>>> import numpy as np
>>> np.set_printoptions(suppress=True, linewidth=140)
>>> rnd = lambda a: np.round(a, 2) + 0
>>> mat = np.load("out18.npy")
>>> print(mat)
[[ 0  1  2  6]
 [-1  0  1 -1]
 [-2 -1  0  1]
 [-6  1 -1  0]]
>>> print(mat.ravel(order="F"))
[ 0 -1 -2 -6  1  0 -1  1  2  1  0 -1  6 -1  1  0]
>>> print(mat.reshape(2, -1))
[[ 0  1  2  6 -1  0  1 -1]
 [-2 -1  0  1 -6  1 -1  0]]
>>> print(mat.reshape(-1, 2))
[[ 0  1]
 [ 2  6]
 [-1  0]
 [ 1 -1]
 [-2 -1]
 [ 0  1]
 [-6  1]
 [-1  0]]
>>> T = mat.reshape(4, 2, -1)
>>> print(np.swapaxes(T, 1, 2)[3])
[[-6 -1]
 [ 1  0]]
>>> print(T.shape)
(4, 2, 2)
>>> print(np.einsum("ihd,ihd->ih", T, T))
[[ 1 40]
 [ 1  2]
 [ 5  1]
 [37  1]]
>>> W = np.array([[5, 2], [-5, -2], [2, -2], [-4, 2]])
>>> b = np.array([2, 2])
>>> hid = np.maximum(mat @ W + b, 0)
>>> print(np.linalg.matrix_rank(hid))
2
>>> print((hid > 0).mean(axis=0))
[0.25 0.5 ]
>>> print((hid > 0).astype(int))
[[0 1]
 [1 0]
 [0 1]
 [0 0]]
>>> print(hid)
[[0 8]
 [3 0]
 [0 2]
 [0 0]]
>>> W2 = np.array([[1, 1], [0, 2]])
>>> print(W @ W2)
[[ 5  9]
 [-5 -9]
 [ 2 -2]
 [-4  0]]
>>> print((hid @ W2).round(6).argmax(axis=1))
[1 0 1 0]
>>> Y = mat / np.linalg.norm(mat, axis=1, keepdims=True)
>>> G = Y @ Y.T
>>> print(rnd(G))
[[ 1.   -0.36  0.32 -0.03]
 [-0.36  1.    0.24  0.47]
 [ 0.32  0.24  1.    0.73]
 [-0.03  0.47  0.73  1.  ]]
>>> print(rnd(G[3]))
[-0.03  0.47  0.73  1.  ]
>>> print(rnd(np.linalg.norm(Y, axis=1)))
[1. 1. 1. 1.]
>>> print(rnd(np.degrees(np.arccos(np.clip(G[3, 1], -1, 1)))))
62.08
>>> print(np.argwhere(np.triu(np.abs(G) > 0.95, 1)))
[]
>>> Y = np.linalg.inv(mat)
>>> print(rnd(mat @ Y))
[[1. 0. 0. 0.]
 [0. 1. 0. 0.]
 [0. 0. 1. 0.]
 [0. 0. 0. 1.]]
>>> print(rnd(np.linalg.inv(Y)))
[[ 0.  1.  2.  6.]
 [-1.  0.  1. -1.]
 [-2. -1.  0.  1.]
 [-6.  1. -1.  0.]]
>>> print((np.abs(Y) > 1e-9).astype(int))
[[0 1 1 1]
 [1 0 1 1]
 [1 1 0 1]
 [1 1 1 0]]
>>> print(rnd(np.linalg.det(mat) * np.linalg.det(Y)))
1.0
>>> print(np.allclose(Y, mat.T))
False
